$ python3 -q
>>> import numpy as np
>>> np.set_printoptions(suppress=True, linewidth=140)
>>> def rnd(a):
...     return np.round(a, 3) + 0
... 
>>> F = np.tanh(np.array([[0.7, -1.0],
...     [0.3, 0.0],
...     [-0.3, 1.5],
...     [0.0, -1.1],
...     [-0.2, 1.3],
...     [1.1, -0.7],
...     [0.8, 1.1],
...     [1.7, -0.1],
...     [-1.6, 0.8],
...     [0.6, 0.5],
...     [0.0, 0.1],
...     [1.5, 0.4],
...     [0.5, -0.5],
...     [0.9, 0.0],
...     [1.7, -0.2],
...     [-1.6, 1.1],
...     [-0.5, -0.2],
...     [0.4, -0.3],
...     [0.5, -0.9],
...     [-0.2, -0.7],
...     [-0.3, 0.6],
...     [-0.5, -1.0]]) @ np.array([[-0.4, -0.8, 0.3, -0.3, 0.9, -0.5], [1.8, 0.9, -1.2, 0.7, 0.3, -0.8]]))
>>> rnd(F)
array([[-0.969, -0.898,  0.887, -0.721,  0.319,  0.422],
       [-0.119, -0.235,  0.09 , -0.09 ,  0.264, -0.149],
       [ 0.993,  0.92 , -0.955,  0.814,  0.178, -0.782],
       [-0.963, -0.757,  0.867, -0.647, -0.319,  0.706],
       [ 0.984,  0.869, -0.925,  0.749,  0.207, -0.735],
       [-0.935, -0.907,  0.824, -0.675,  0.653,  0.01 ],
       [ 0.93 ,  0.336, -0.793,  0.485,  0.782, -0.856],
       [-0.696, -0.896,  0.558, -0.523,  0.905, -0.647],
       [ 0.969,  0.964, -0.894,  0.778, -0.834,  0.159],
       [ 0.578, -0.03 , -0.397,  0.168,  0.598, -0.604],
       [ 0.178,  0.09 , -0.119,  0.07 ,  0.03 , -0.08 ],
       [ 0.119, -0.686, -0.03 , -0.168,  0.9  , -0.789],
       [-0.8  , -0.691,  0.635, -0.462,  0.291,  0.149],
       [-0.345, -0.617,  0.264, -0.264,  0.67 , -0.422],
       [-0.778, -0.912,  0.635, -0.572,  0.9  , -0.598],
       [ 0.989,  0.979, -0.947,  0.848, -0.804, -0.08 ],
       [-0.159,  0.217,  0.09 ,  0.01 , -0.47 ,  0.388],
       [-0.604, -0.53 ,  0.446, -0.319,  0.264,  0.04 ],
       [-0.949, -0.837,  0.843, -0.653,  0.178,  0.438],
       [-0.827, -0.438,  0.653, -0.405, -0.371,  0.578],
       [ 0.834,  0.653, -0.67 ,  0.47 , -0.09 , -0.319],
       [-0.922, -0.462,  0.782, -0.501, -0.635,  0.782]])
>>> D = np.linalg.norm(F[:, None] - F[None], axis=-1)
>>> np.flatnonzero(D[6] < D.mean() / 2)
array([2, 4, 6, 9])
>>> np.linalg.matrix_rank(D ** 2)
np.int64(8)
>>> rnd(D[:5, :5])
array([[0.   , 1.589, 3.792, 0.716, 3.706],
       [1.589, 0.   , 2.211, 1.723, 2.125],
       [3.792, 2.211, 0.   , 3.815, 0.105],
       [0.716, 1.723, 3.815, 0.   , 3.735],
       [3.706, 2.125, 0.105, 3.735, 0.   ]])
>>> (D + 1e9 * np.eye(22)).round(6).argmin(axis=1)
array([18, 10,  4, 21,  2,  0,  9, 14, 15,  6,  1, 13, 17,  7,  7,  8, 10, 12,  0, 21,  4, 19])
>>> lab = F[:, 1] > np.median(F[:, 1])
>>> f = F[lab].mean(axis=0) - F[~lab].mean(axis=0)
>>> lab.astype(int)
array([0, 1, 1, 0, 1, 0, 1, 0, 1, 1, 1, 0, 0, 0, 0, 1, 1, 0, 0, 1, 1, 0])
>>> rnd((((F - F.mean(axis=0)) @ f > 0) == lab).mean())
np.float64(0.909)
>>> rnd(f)
array([ 1.199,  1.138, -1.053,  0.855, -0.421, -0.234])
>>> np.argsort(-np.abs(f).round(6), kind="stable")
array([0, 1, 2, 3, 4, 5])
>>> Ac = F - F.mean(axis=0)
>>> vecs = np.linalg.svd(Ac)[2][:2]
>>> A2 = Ac - Ac @ vecs.T @ vecs
>>> rnd(A2.std(axis=0))
array([0.074, 0.079, 0.026, 0.037, 0.057, 0.072])
>>> rnd(np.cov(Ac @ vecs.T, rowvar=False))
array([[1.9  , 0.   ],
       [0.   , 0.512]])
>>> mat = np.loadtxt("block16.csv", delimiter=",")
>>> mat
array([[12.,  2.,  0.],
       [-2.,  9.,  0.],
       [ 0.,  0.,  2.]])
>>> W2 = F[[13, 17]].astype(float)
>>> for _ in range(4):
...     lab = np.linalg.norm(F[:, None] - W2, axis=-1).argmin(axis=1)
...     W2 = np.array([F[lab == j].mean(axis=0) for j in range(2)])
... 
>>> lab
array([1, 1, 0, 1, 0, 1, 0, 1, 0, 0, 0, 1, 1, 1, 1, 0, 1, 1, 1, 1, 0, 1])
>>> np.bincount(lab)
array([ 8, 14])
>>> rnd(W2)
array([[ 0.807,  0.598, -0.712,  0.548,  0.008, -0.412],
       [-0.639, -0.618,  0.539, -0.428,  0.253,  0.065]])
>>> t3 = np.stack([W2, -2 * W2, W2[::-1]])
>>> np.linalg.matrix_rank(t3)
array([2, 2, 2])
>>> A2 = mat / np.linalg.norm(mat, axis=1, keepdims=True)
>>> cov = A2 @ A2.T
>>> (cov - 2 * np.eye(3)).round(6).argmax(axis=1)
array([2, 2, 0])
>>> (np.abs(cov) > 0.9).astype(int)
array([[1, 0, 0],
       [0, 1, 0],
       [0, 0, 1]])
>>> rnd(np.linalg.norm(A2, axis=1))
array([1., 1., 1.])
>>> np.argwhere(np.triu(np.abs(cov) > 0.95, 1))
array([], shape=(0, 2), dtype=int64)
>>> vec = np.array([-8, 4, -6])
>>> y = mat @ vec
>>> beta, lr = np.zeros(3), 1 / np.linalg.norm(mat, 2) ** 2
>>> for i in range(60):
...     beta -= lr * mat.T @ (mat @ beta - y)
...     if i % 10 == 0: print(i, round(np.linalg.norm(mat @ beta - y), 3))
... 
0 22.113
10 8.888
20 6.765
30 5.149
40 3.919
50 2.983
>>> rnd(np.linalg.cond(mat))
np.float64(6.094)
>>> O = mat.astype(float).copy()
>>> for j in range(3):
...     O[:, j] -= O[:, :j] @ (O[:, :j].T @ O[:, j])
...     O[:, j] /= np.linalg.norm(O[:, j])
... 
>>> rnd(O)
array([[ 0.986,  0.164,  0.   ],
       [-0.164,  0.986,  0.   ],
       [ 0.   ,  0.   ,  1.   ]])
>>> W2 = np.sign(np.array([[2, 1, 2, -1], [0, -2, 0, -2], [1, 2, 0, 1], [1, 1, -1, 1]]))
>>> A2 = (np.tril(W2, -1) + np.eye(4)) @ (np.triu(W2, 1) + np.eye(4))
>>> w = np.array([1, -1, 0, 1])
>>> m1 = np.rint(A2 * w @ np.linalg.inv(A2)) + 0
>>> m1
array([[ 4.,  1., -2., -1.],
       [ 4.,  3., -2., -2.],
       [ 6.,  2., -3., -2.],
       [ 8.,  4., -4., -3.]])
>>> t3 = np.stack([m1, -2 * m1, m1[::-1]])
>>> (t3 @ m1.T).shape
(3, 4, 4)
>>> np.linalg.matrix_rank(t3)
array([3, 3, 3])
>>> rnd(np.linalg.norm(t3, axis=(1, 2)))
array([14.595, 29.189, 14.595])
>>> t3.shape
(3, 4, 4)
>>> Uu, sv = np.linalg.svd(m1)
Traceback (most recent call last):
  File "<python-input-54>", line 1, in <module>
    Uu, sv = np.linalg.svd(m1)
    ^^^^^^
ValueError: too many values to unpack (expected 2)
>>> Uu, sv, vt = np.linalg.svd(m1, full_matrices=False)
>>> np.allclose(Uu * sv @ vt, m1)
True
>>> np.abs(Uu[:, 0]).round(6).argmax()
np.int64(3)
>>> (sv > 1e-8).sum()
np.int64(3)
>>> rnd(sv)
array([14.505,  1.61 ,  0.166,  0.   ])
>>> rnd(np.sqrt((sv ** 2).sum())), rnd(np.linalg.norm(m1))
(np.float64(14.595), np.float64(14.595))
>>> Uu, sv, vt = np.linalg.svd(m1)
>>> vecs = vt[:(sv > 1e-8).sum()]
>>> rng = np.random.default_rng(266846)
>>> vec = m1[0] + 3 * m1[2] + rng.integers(2) * np.eye(4)[2]
>>> vec
array([ 22.,   7., -10.,  -7.])
>>> np.linalg.matrix_rank(np.vstack([m1, vec]))
np.int64(4)
>>> rnd(np.diag(vecs.T @ vecs))
array([0.8, 1. , 0.2, 1. ])
>>> rnd(np.linalg.norm(vec - vecs.T @ vecs @ vec))
np.float64(0.894)
>>> Uu, sv, vt = np.linalg.svd(m1)
>>> rnd(sv)
array([14.505,  1.61 ,  0.166,  0.   ])
>>> A2 = Uu[:, :3] @ np.diag(sv[:3]) @ vt[:3]
>>> rnd(np.abs(m1 - A2).max())
np.float64(0.0)
>>> np.linalg.matrix_rank(A2)
np.int64(3)
>>> rnd(np.linalg.norm(m1 - A2, 2)), rnd(sv[3])
(np.float64(0.0), np.float64(0.0))
>>> rnd(np.linalg.norm(m1 - A2) / np.linalg.norm(m1))
np.float64(0.0)
>>> np.count_nonzero(m1)
np.int64(16)
>>> np.linalg.rank(m1)
Traceback (most recent call last):
  File "<python-input-77>", line 1, in <module>
    np.linalg.rank(m1)
    ^^^^^^^^^^^^^^
AttributeError: module 'numpy.linalg' has no attribute 'rank'
>>> m1.shape
(4, 4)
>>> rnd(np.linalg.svd(m1, compute_uv=False))
array([14.505,  1.61 ,  0.166,  0.   ])
>>> np.zeros(4, 4)
Traceback (most recent call last):
  File "<python-input-80>", line 1, in <module>
    np.zeros(4, 4)
    ~~~~~~~~^^^^^^
TypeError: Cannot interpret '4' as a data type
>>> m1.sum(axis=1)
array([2., 3., 3., 5.])
>>> m1[4]
Traceback (most recent call last):
  File "<python-input-82>", line 1, in <module>
    m1[4]
    ~~^^^
IndexError: index 4 is out of bounds for axis 0 with size 4
>>> m1[:, 4]
Traceback (most recent call last):
  File "<python-input-83>", line 1, in <module>
    m1[:, 4]
    ~~^^^^^^
IndexError: index 4 is out of bounds for axis 1 with size 4
>>> O, _ = np.linalg.qr(np.array([[-0.4, 0.1, -0.6, 0.5, 0.8, 0.2],
...     [2.0, 0.3, 1.2, -0.3, -1.5, -0.8],
...     [-0.2, -2.3, -0.8, 1.0, -1.4, -0.6],
...     [-1.2, -1.1, 1.6, 0.9, 0.7, 0.6],
...     [-0.2, -1.3, 1.7, 0.3, -0.1, 0.0],
...     [-0.4, 0.2, 0.7, 0.7, 1.1, -0.3]]))
>>> W0 = O[:, :6]
>>> rnd(W0)
array([[-0.166,  0.101, -0.183,  0.509, -0.474, -0.667],
       [ 0.828, -0.209,  0.345,  0.306,  0.14 , -0.198],
       [-0.083, -0.823, -0.477,  0.243,  0.102,  0.14 ],
       [-0.497, -0.216,  0.536,  0.124,  0.535, -0.343],
       [-0.083, -0.451,  0.5  , -0.32 , -0.66 ,  0.04 ],
       [-0.166,  0.138,  0.288,  0.685, -0.151,  0.615]])
>>> # columns are unit length and at right angles
>>> th = np.radians(60)
>>> r_ = np.eye(6)
>>> r_[2, 2] = r_[5, 5] = np.cos(th)
>>> r_[2, 5], r_[5, 2] = -np.sin(th), np.sin(th)
>>> rnd(r_)
array([[ 1.   ,  0.   ,  0.   ,  0.   ,  0.   ,  0.   ],
       [ 0.   ,  1.   ,  0.   ,  0.   ,  0.   ,  0.   ],
       [ 0.   ,  0.   ,  0.5  ,  0.   ,  0.   , -0.866],
       [ 0.   ,  0.   ,  0.   ,  1.   ,  0.   ,  0.   ],
       [ 0.   ,  0.   ,  0.   ,  0.   ,  1.   ,  0.   ],
       [ 0.   ,  0.   ,  0.866,  0.   ,  0.   ,  0.5  ]])
>>> A2 = W0 @ r_.T
>>> np.allclose(np.linalg.norm(W0, axis=1), np.linalg.norm(A2, axis=1))
True
>>> rnd(A2)
array([[-0.166,  0.101,  0.486,  0.509, -0.474, -0.492],
       [ 0.828, -0.209,  0.344,  0.306,  0.14 ,  0.2  ],
       [-0.083, -0.823, -0.36 ,  0.243,  0.102, -0.343],
       [-0.497, -0.216,  0.565,  0.124,  0.535,  0.293],
       [-0.083, -0.451,  0.216, -0.32 , -0.66 ,  0.453],
       [-0.166,  0.138, -0.388,  0.685, -0.151,  0.557]])
>>> rnd(np.linalg.norm(W0, axis=0))
array([1., 1., 1., 1., 1., 1.])
>>> rnd(np.linalg.pinv(W0))
array([[-0.166,  0.828, -0.083, -0.497, -0.083, -0.166],
       [ 0.101, -0.209, -0.823, -0.216, -0.451,  0.138],
       [-0.183,  0.345, -0.477,  0.536,  0.5  ,  0.288],
       [ 0.509,  0.306,  0.243,  0.124, -0.32 ,  0.685],
       [-0.474,  0.14 ,  0.102,  0.535, -0.66 , -0.151],
       [-0.667, -0.198,  0.14 , -0.343,  0.04 ,  0.615]])
>>> rnd(W0 @ W0.T)
array([[1., 0., 0., 0., 0., 0.],
       [0., 1., 0., 0., 0., 0.],
       [0., 0., 1., 0., 0., 0.],
       [0., 0., 0., 1., 0., 0.],
       [0., 0., 0., 0., 1., 0.],
       [0., 0., 0., 0., 0., 1.]])
>>> rnd(W0.T @ W0)
array([[1., 0., 0., 0., 0., 0.],
       [0., 1., 0., 0., 0., 0.],
       [0., 0., 1., 0., 0., 0.],
       [0., 0., 0., 1., 0., 0.],
       [0., 0., 0., 0., 1., 0.],
       [0., 0., 0., 0., 0., 1.]])
>>> vec = np.array([0, 1, 1, 0, 3, 3])
>>> y = W0 @ vec
>>> beta, lr = np.zeros(6), 1 / np.linalg.norm(W0, 2) ** 2
>>> for i in range(4):
...     beta -= lr * W0.T @ (W0 @ beta - y)
...     if i % 1 == 0: print(i, round(np.linalg.norm(W0 @ beta - y), 3))
... 
0 0.0
1 0.0
2 0.0
3 0.0
>>> rnd(np.linalg.cond(W0))
np.float64(1.0)
>>> vec = np.array([-3, -3, 2, -1, 0, 0])
>>> y = W0 @ vec
>>> rnd(y)
array([-0.682, -1.471,  1.519,  3.087,  2.922, -0.028])
>>> rnd(np.linalg.solve(W0, W0[:, 5]))
array([0., 0., 0., 0., 0., 1.])
>>> rnd(np.linalg.solve(W0, y))
array([-3., -3.,  2., -1.,  0.,  0.])
>>> rnd(np.linalg.solve(W0, y + W0[:, 2]))
array([-3., -3.,  3., -1.,  0.,  0.])
>>> np.allclose(W0 @ W0.T, W0.T @ W0)
True
>>> rnd(np.sort(np.abs(np.linalg.eigvals(W0))))
array([1., 1., 1., 1., 1., 1.])
>>> rnd(np.trace(W0))
np.float64(-0.773)
>>> rnd(np.abs(np.linalg.eigvals(W0)).max())
np.float64(1.0)
>>> M = np.loadtxt("m.csv", delimiter=",")
>>> rnd(M)
array([[-0.318,  0.767,  0.066, -0.063,  0.28 ,  0.473],
       [ 0.239, -0.32 , -0.451,  0.384,  0.476,  0.513],
       [-0.199,  0.04 , -0.498,  0.077, -0.769,  0.336],
       [ 0.836,  0.314, -0.143, -0.403, -0.11 ,  0.085],
       [ 0.159, -0.251,  0.712,  0.074, -0.256,  0.577],
       [ 0.279,  0.382,  0.128,  0.821, -0.16 , -0.245]])
>>> vec = np.array([0, 2, 3, 0, 1, 1])
>>> [p for p in range(1, 25) if np.allclose(np.linalg.matrix_power(M, p), np.eye(6))]
[]
>>> 6 - np.linalg.matrix_rank(M - np.eye(6), tol=1e-8)
np.int64(1)
>>> rnd(np.linalg.inv(M))
array([[-0.318,  0.239, -0.199,  0.836,  0.159,  0.279],
       [ 0.767, -0.32 ,  0.04 ,  0.314, -0.251,  0.382],
       [ 0.066, -0.451, -0.498, -0.143,  0.712,  0.128],
       [-0.063,  0.384,  0.077, -0.403,  0.074,  0.821],
       [ 0.28 ,  0.476, -0.769, -0.11 , -0.256, -0.16 ],
       [ 0.473,  0.513,  0.336,  0.085,  0.577, -0.245]])
>>> rnd(M.T @ (M @ vec))
array([0., 2., 3., 0., 1., 1.])
>>> rnd(np.sort(np.abs(np.degrees(np.angle(np.linalg.eigvals(M))))))
array([  0.   , 104.966, 104.966, 139.695, 139.695, 180.   ])
>>> A2 = M + rng.integers(-2, 3, (6, 1)) @ rng.integers(-2, 3, (1, 6))
>>> rnd(A2)
array([[ 0.682, -0.233, -0.934, -0.063,  1.28 , -1.527],
       [ 1.239, -1.32 , -1.451,  0.384,  1.476, -1.487],
       [ 0.801, -0.96 , -1.498,  0.077,  0.231, -1.664],
       [ 0.836,  0.314, -0.143, -0.403, -0.11 ,  0.085],
       [ 1.159, -1.251, -0.288,  0.074,  0.744, -1.423],
       [-1.721,  2.382,  2.128,  0.821, -2.16 ,  3.755]])
>>> rnd(np.linalg.svd(A2 - M, compute_uv=False))
array([8., 0., 0., 0., 0., 0.])
>>> np.linalg.matrix_rank(A2 - M, tol=1e-8)
np.int64(1)
